% python3 -q
>>> import numpy as np
>>> import numpy.linalg as la
>>> np.set_printoptions(precision=1, suppress=True, linewidth=200, legacy="1.25")
>>> M2 = np.array([[1, 1], [1, -1]])
>>> rng = np.random.default_rng(215)
>>> W0 = np.kron(M2, np.kron(M2, M2))[rng.permutation(8)][:5]
>>> W0
array([[ 1,  1, -1, -1, -1, -1,  1,  1],
       [ 1,  1,  1,  1, -1, -1, -1, -1],
       [ 1,  1,  1,  1,  1,  1,  1,  1],
       [ 1, -1, -1,  1, -1,  1,  1, -1],
       [ 1, -1,  1, -1, -1,  1, -1,  1]])
>>> M2 = W0[0, 0] * W0[1:] - np.outer(W0[1:, 0], W0[0])
>>> M2
array([[ 0,  0,  2,  2,  0,  0, -2, -2],
       [ 0,  0,  2,  2,  2,  2,  0,  0],
       [ 0, -2,  0,  2,  0,  2,  0, -2],
       [ 0, -2,  2,  0,  0,  2, -2,  0]])
>>> np.flatnonzero(~M2.round(6).any(axis=1))
array([], dtype=int64)
>>> la.matrix_rank(M2), la.matrix_rank(W0)
(4, 5)
>>> W0[:, 0] / W0[0, 0]
array([1., 1., 1., 1., 1.])
>>> vec = np.array([-2, 1, 2, -3, 2, 2, -3, 2])
>>> W0 @ (2 * vec)
array([-10, -10,   2, -26,  14])
>>> (W0 @ vec).argmax()
4
>>> M2 = W0 / np.sqrt((W0 ** 2).mean(axis=1, keepdims=True))
>>> la.matrix_rank(M2) == la.matrix_rank(W0)
True
>>> print(la.matrix_rank(W0 - W0.mean(axis=1, keepdims=True)))
4
>>> W0 - W0.mean(axis=1, keepdims=True)
array([[ 1.,  1., -1., -1., -1., -1.,  1.,  1.],
       [ 1.,  1.,  1.,  1., -1., -1., -1., -1.],
       [ 0.,  0.,  0.,  0.,  0.,  0.,  0.,  0.],
       [ 1., -1., -1.,  1., -1.,  1.,  1., -1.],
       [ 1., -1.,  1., -1., -1.,  1., -1.,  1.]])
>>> M2[2]
array([1., 1., 1., 1., 1., 1., 1., 1.])
>>> J = np.load("a.npy")
>>> J
array([[-2.5,  1.9,  2.5],
       [-2.8,  0.3, -2.9],
       [-1.5, -3.5,  1.1]])
>>> M2 = J + rng.integers(-2, 3, (3, 2)) @ rng.integers(-2, 3, (2, 3))
>>> M2
array([[-4.5,  1.9,  1.5],
       [-8.8,  4.3, -1.9],
       [ 0.5, -3.5,  2.1]])
>>> la.matrix_rank(M2 - J, tol=1e-8)
2
>>> data = np.loadtxt("mat.csv", delimiter=",")
>>> print(data)
[[-1.4 -2.2 -2.8  0.4]
 [ 0.8 -0.6 -0.1 -2.2]
 [ 0.2 -0.4 -0.2 -0.9]
 [-0.9 -0.1 -0.6  1.5]]
>>> theta = np.radians(85)
>>> Rm = np.eye(4)
>>> Rm[3, 3] = Rm[0, 0] = np.cos(theta)
>>> Rm[3, 0], Rm[0, 3] = -np.sin(theta), np.sin(theta)
>>> print(Rm)
[[ 0.1  0.   0.   1. ]
 [ 0.   1.   0.   0. ]
 [ 0.   0.   1.   0. ]
 [-1.   0.   0.   0.1]]
>>> M2 = data @ Rm.T
>>> np.allclose(data @ data.T, M2 @ M2.T)
True
>>> print(np.abs(M2 - data).max(axis=0))
[2.9 0.  0.  1.2]
>>> M2
array([[ 0.3, -2.2, -2.8,  1.4],
       [-2.1, -0.6, -0.1, -1. ],
       [-0.9, -0.4, -0.2, -0.3],
       [ 1.4, -0.1, -0.6,  1. ]])
>>> round(la.det(Rm), 1), round(np.trace(Rm), 1)
(1.0, 2.2)
>>> feats = np.load("layer12.npy")
>>> feats
array([[-0.9,  0.9, -2.3],
       [-1.1,  0.8, -1.9],
       [-0.8,  1.4, -1.7],
       [-0.8,  0.7, -2.3],
       [-1.1,  0.9, -1.9],
       [-0.8,  0.6, -1.6],
       [-0.3,  2.2,  0.4],
       [ 0. ,  2.1, -0.1],
       [ 0. ,  1.7,  0. ],
       [-0.1,  2. , -0.2],
       [ 0.1,  1.9, -0.3],
       [-0.2,  1.9,  0.3]])
>>> cov = np.cov(feats, rowvar=False)
>>> feats.std(axis=0)
array([0.4, 0.6, 1. ])
>>> np.polyfit(feats[:, 2], feats[:, 1], 1)
array([0.5, 1.9])
>>> M2 = J / np.sqrt((J ** 2).mean(axis=1, keepdims=True))
>>> la.matrix_rank(J - J.mean(axis=1, keepdims=True))
2
>>> la.norm(M2, axis=1)
array([1.7, 1.7, 1.7])
>>> M2[2]
array([-0.7, -1.5,  0.5])
>>> la.matrix_rank(M2) == la.matrix_rank(J)
True
>>> K = np.array([[-1, 0, 1, 2, 3],
...     [4, 5, 6, 7, 8],
...     [9, 10, 11, 12, 13],
...     [14, 15, 16, 17, 18]])
>>> blk = np.stack([K, 3 * K, K[::-1]])
>>> (blk @ K.T).shape
(3, 4, 4)
>>> np.einsum("bij,cij->bc", blk, blk)
array([[ 2110,  6330,   860],
       [ 6330, 18990,  2580],
       [  860,  2580,  2110]])
>>> la.matrix_rank(blk)
array([2, 2, 2])
>>> U, sig, VT = la.svd(K)
>>> vecs = VT[:(sig > 1e-8).sum()]
>>> vec = K[1] + 4 * K[0] + rng.integers(2) * np.eye(5)[4]
>>> vec
array([ 0.,  5., 10., 15., 21.])
>>> print(np.round(vecs.T @ vecs, 1) + 0)
[[ 0.6  0.4  0.2  0.  -0.2]
 [ 0.4  0.3  0.2  0.1  0. ]
 [ 0.2  0.2  0.2  0.2  0.2]
 [ 0.   0.1  0.2  0.3  0.4]
 [-0.2  0.   0.2  0.4  0.6]]
>>> la.matrix_rank(np.vstack([K, vec]))
3
>>> print(np.diag(vecs.T @ vecs))
[0.6 0.3 0.2 0.3 0.6]
>>> m1 = np.array([[-2.0, 1.0, 0.0], [0.0, -2.0, 1.0], [0.0, 0.0, -2.0]])
>>> m1
array([[-2.,  1.,  0.],
       [ 0., -2.,  1.],
       [ 0.,  0., -2.]])
>>> vec = np.array([3, 1, 2])
>>> target = m1 @ vec
>>> print(target)
[-5.  0. -4.]
>>> la.solve(m1.T, m1[2])
array([-0., -0.,  1.])
>>> la.solve(m1, m1[:, 2])
array([-0., -0.,  1.])
>>> print(la.solve(m1, target + m1[:, 1]))
[3. 2. 2.]
>>> la.solve(m1, 2 * target)
array([6., 2., 4.])
>>> la.matrix_power(m1 - np.diag(np.diag(m1)), 3)
array([[0., 0., 0.],
       [0., 0., 0.],
       [0., 0., 0.]])
>>> idx = rng.permutation(3)
>>> idx
array([1, 0, 2])
>>> M2 = m1[idx][:, idx]
>>> np.diag(M2)
array([-2., -2., -2.])
>>> round(la.det(M2), 1), np.round(la.det(m1[idx]), 1)
(-8.0, 8.0)
>>> print(M2)
[[-2.  0.  1.]
 [ 1. -2.  0.]
 [ 0.  0. -2.]]
>>> np.allclose(M2, m1)
False
>>> np.sort(np.abs(la.eigvals(M2)))
array([2., 2., 2.])
>>> f = np.array([2, -1, 2, -1])
>>> X = np.outer(rng.normal(size=27), f) + 0.1 * rng.normal(size=(27, 4))
>>> X.round(1) + 0
array([[-1.6,  0.8, -1.6,  0.7],
       [-0.2,  0.2, -0.1,  0. ],
       [ 1.2, -0.8,  1.3, -0.6],
       [ 0.9, -0.4,  0.9, -0.5],
       [ 1.2, -0.6,  1.1, -0.7],
       [ 0.4,  0. ,  0.2,  0. ],
       [ 3.2, -1.5,  3. , -1.3],
       [ 0.3, -0.1,  0.3, -0.2],
       [-3. ,  1.7, -2.9,  1.5],
       [ 0.1, -0.2,  0. , -0.1],
       [-2.5,  1.2, -2.4,  1.2],
       [-2.6,  1.3, -2.3,  1.3],
       [ 1.4, -0.7,  1.5, -0.9],
       [-0.5,  0.1, -0.6,  0.1],
       [-3.6,  1.8, -3.7,  1.7],
       [ 1.6, -0.8,  1.5, -0.9],
       [-2.6,  1.2, -2.7,  1.5],
       [ 0.8, -0.4,  0.7, -0.4],
       [ 0.8, -0.4,  1. , -0.4],
       [-0.7,  0.3, -0.7,  0.3],
       [-1.1,  0.5, -1.2,  0.6],
       [ 1.3, -0.8,  1.4, -0.8],
       [ 1.7, -0.9,  1.8, -0.8],
       [ 3.3, -1.6,  3.3, -1.8],
       [ 1.3, -0.8,  1.2, -0.6],
       [ 0.8, -0.5,  0.8, -0.2],
       [ 0.3, -0.1,  0.6, -0.3]])
>>> M2 = J / la.norm(J, axis=1, keepdims=True)
>>> cov = M2 @ M2.T
>>> (np.abs(cov) > 0.9).astype(int)
array([[1, 0, 0],
       [0, 1, 0],
       [0, 0, 1]])
>>> np.argwhere(np.triu(np.abs(cov) > 0.95, 1))
array([], shape=(0, 2), dtype=int64)
>>> cov[0].round(1) + 0
array([1., 0., 0.])
>>> A = np.load("w.npy")
>>> A.round(1) + 0
array([[ 7.3,  5.1, -5.2],
       [ 4.3,  1.7, -2. ],
       [ 3.6,  1. , -1.4],
       [ 3.5,  0.9, -1.3],
       [ 2.8,  0.3, -0.9],
       [ 2.5,  0. , -0.7],
       [ 2.4, -0.1, -0.6],
       [ 2.2, -0.2, -0.5],
       [ 0.1, -1.3,  0.1],
       [-0.1, -1.2,  0.1],
       [-0.1, -1.2,  0. ],
       [-0.3, -1.1,  0. ],
       [-0.3, -1. ,  0. ],
       [-0.3, -0.7, -0.1],
       [-0.3, -0.6, -0.1],
       [-0.3, -0.5, -0.1],
       [ 0. , -0.1,  0. ],
       [ 0. ,  0. ,  0. ],
       [ 0.4,  0.5,  0.2],
       [ 0.4,  0.5,  0.3],
       [ 2.2,  1.9,  2. ],
       [ 3. ,  2.3,  3.1],
       [ 4.1,  2.7,  4.5],
       [10.8,  3.3, 17.4],
       [15. ,  2.3, 27.4]])
>>> idx = rng.permutation(3)
>>> M2 = A[:, idx] * rng.choice([-1, 1], 3)
>>> M2.round(1) + 0
array([[  7.3,   5.2,  -5.1],
       [  4.3,   2. ,  -1.7],
       [  3.6,   1.4,  -1. ],
       [  3.5,   1.3,  -0.9],
       [  2.8,   0.9,  -0.3],
       [  2.5,   0.7,   0. ],
       [  2.4,   0.6,   0.1],
       [  2.2,   0.5,   0.2],
       [  0.1,  -0.1,   1.3],
       [ -0.1,  -0.1,   1.2],
       [ -0.1,   0. ,   1.2],
       [ -0.3,   0. ,   1.1],
       [ -0.3,   0. ,   1. ],
       [ -0.3,   0.1,   0.7],
       [ -0.3,   0.1,   0.6],
       [ -0.3,   0.1,   0.5],
       [  0. ,   0. ,   0.1],
       [  0. ,   0. ,   0. ],
       [  0.4,  -0.2,  -0.5],
       [  0.4,  -0.3,  -0.5],
       [  2.2,  -2. ,  -1.9],
       [  3. ,  -3.1,  -2.3],
       [  4.1,  -4.5,  -2.7],
       [ 10.8, -17.4,  -3.3],
       [ 15. , -27.4,  -2.3]])
>>> U, _, VT = la.svd(A.T @ M2)
>>> np.round(U @ VT, 1) + 0
array([[ 1.,  0.,  0.],
       [ 0.,  0., -1.],
       [ 0., -1.,  0.]])
>>> np.round(la.lstsq(A, M2)[0], 1) + 0
array([[ 1.,  0.,  0.],
       [ 0.,  0., -1.],
       [ 0., -1.,  0.]])
